$ python -q
>>> import numpy as np
>>> np.set_printoptions(suppress=True, linewidth=120)
>>> X = np.load("sample8.npy")
>>> X
array([[ 3.04,  1.2 , -1.38,  1.31, -0.5 , -0.21,  2.68],
       [-1.34, -1.37, -1.07, -0.57,  1.7 , -2.48, -0.38],
       [ 1.73,  1.73, -2.52,  2.25,  0.06, -2.46,  0.03],
       [ 5.74, -0.15,  2.01, -1.18, -0.94,  4.79,  3.98],
       [-4.16, -1.19, -0.15, -0.63,  1.62, -2.64, -4.68],
       [ 1.45,  0.37,  2.44, -0.66,  0.01,  2.54, -5.67],
       [-0.09,  1.63, -1.54,  1.9 ,  0.12, -2.23, -3.23],
       [-6.86,  3.74, -3.78,  4.66, -1.75, -5.73, -3.4 ],
       [ 0.49,  0.39, -0.3 ,  0.41,  0.12, -0.38, -0.93]])
>>> rank = np.linalg.matrix_rank(X)
>>> rank
np.int64(4)
>>> null = np.linalg.svd(X)[2][rank:].T
>>> np.linalg.matrix_rank(X.T @ X), np.linalg.matrix_rank(X @ X.T)
(np.int64(4), np.int64(4))
>>> print([int(np.linalg.matrix_rank(np.delete(X, i, axis=0))) for i in range(9)])
[4, 4, 4, 4, 4, 4, 4, 4, 4]
>>> Uu, sigma, VT = np.linalg.svd(X)
>>> evecs = VT[:(sigma > 1e-8).sum()]
>>> rng = np.random.default_rng(59786)
>>> vec = X[1] + 5 * X[7] + rng.integers(2) * np.eye(7)[1]
>>> vec.round(2)
array([-35.64,  17.33, -19.97,  22.73,  -7.05, -31.13, -17.38])
>>> np.round(np.diag(evecs.T @ evecs), 2)
array([0.96, 0.42, 0.33, 0.35, 0.37, 0.6 , 0.97])
>>> np.linalg.matrix_rank(np.vstack([X, vec]))
np.int64(4)
>>> arr = np.loadtxt("test8.csv", delimiter=",")
>>> arr
array([[ -2.,  -2.,  -2.,  -2.,  -2.,  -2.,  -2.,  -2.,  -2.,  -2.],
       [ -2.,  -4.,  -4.,  -4.,  -4.,  -4.,  -4.,  -4.,  -4.,  -4.],
       [ -2.,  -4.,  -6.,  -6.,  -6.,  -6.,  -6.,  -6.,  -6.,  -6.],
       [ -2.,  -4.,  -6.,  -8.,  -8.,  -8.,  -8.,  -8.,  -8.,  -8.],
       [ -2.,  -4.,  -6.,  -8., -10., -10., -10., -10., -10., -10.],
       [ -2.,  -4.,  -6.,  -8., -10., -12., -12., -12., -12., -12.],
       [ -2.,  -4.,  -6.,  -8., -10., -12., -14., -14., -14., -14.],
       [ -2.,  -4.,  -6.,  -8., -10., -12., -14., -16., -16., -16.],
       [ -2.,  -4.,  -6.,  -8., -10., -12., -14., -16., -18., -18.],
       [ -2.,  -4.,  -6.,  -8., -10., -12., -14., -16., -18., -20.]])
>>> lab = rng.permutation(10)
>>> B = arr[:, lab] * rng.choice([-1, 1], 10)
>>> B
array([[ -2.,   2.,  -2.,  -2.,   2.,   2.,  -2.,   2.,   2.,   2.],
       [ -4.,   4.,  -4.,  -4.,   4.,   4.,  -2.,   4.,   4.,   4.],
       [ -6.,   4.,  -6.,  -6.,   6.,   6.,  -2.,   6.,   6.,   6.],
       [ -8.,   4.,  -6.,  -8.,   8.,   8.,  -2.,   8.,   8.,   8.],
       [-10.,   4.,  -6., -10.,   8.,  10.,  -2.,  10.,  10.,  10.],
       [-12.,   4.,  -6., -12.,   8.,  10.,  -2.,  12.,  12.,  12.],
       [-14.,   4.,  -6., -14.,   8.,  10.,  -2.,  14.,  12.,  14.],
       [-16.,   4.,  -6., -16.,   8.,  10.,  -2.,  14.,  12.,  16.],
       [-16.,   4.,  -6., -18.,   8.,  10.,  -2.,  14.,  12.,  18.],
       [-16.,   4.,  -6., -20.,   8.,  10.,  -2.,  14.,  12.,  18.]])
>>> Uu, _, VT = np.linalg.svd(arr.T @ B)
>>> np.round(np.linalg.lstsq(arr, B)[0], 2) + 0
array([[ 0.,  0.,  0.,  0.,  0.,  0.,  1.,  0.,  0.,  0.],
       [ 0., -1.,  0.,  0.,  0.,  0.,  0.,  0.,  0.,  0.],
       [ 0.,  0.,  1.,  0.,  0.,  0.,  0.,  0.,  0.,  0.],
       [ 0.,  0.,  0.,  0., -1.,  0.,  0.,  0.,  0.,  0.],
       [ 0.,  0.,  0.,  0.,  0., -1.,  0.,  0.,  0.,  0.],
       [ 0.,  0.,  0.,  0.,  0.,  0.,  0.,  0., -1.,  0.],
       [ 0.,  0.,  0.,  0.,  0.,  0.,  0., -1.,  0.,  0.],
       [ 1.,  0.,  0.,  0.,  0.,  0.,  0.,  0.,  0.,  0.],
       [ 0.,  0.,  0.,  0.,  0.,  0.,  0.,  0.,  0., -1.],
       [ 0.,  0.,  0.,  1.,  0.,  0.,  0.,  0.,  0.,  0.]])
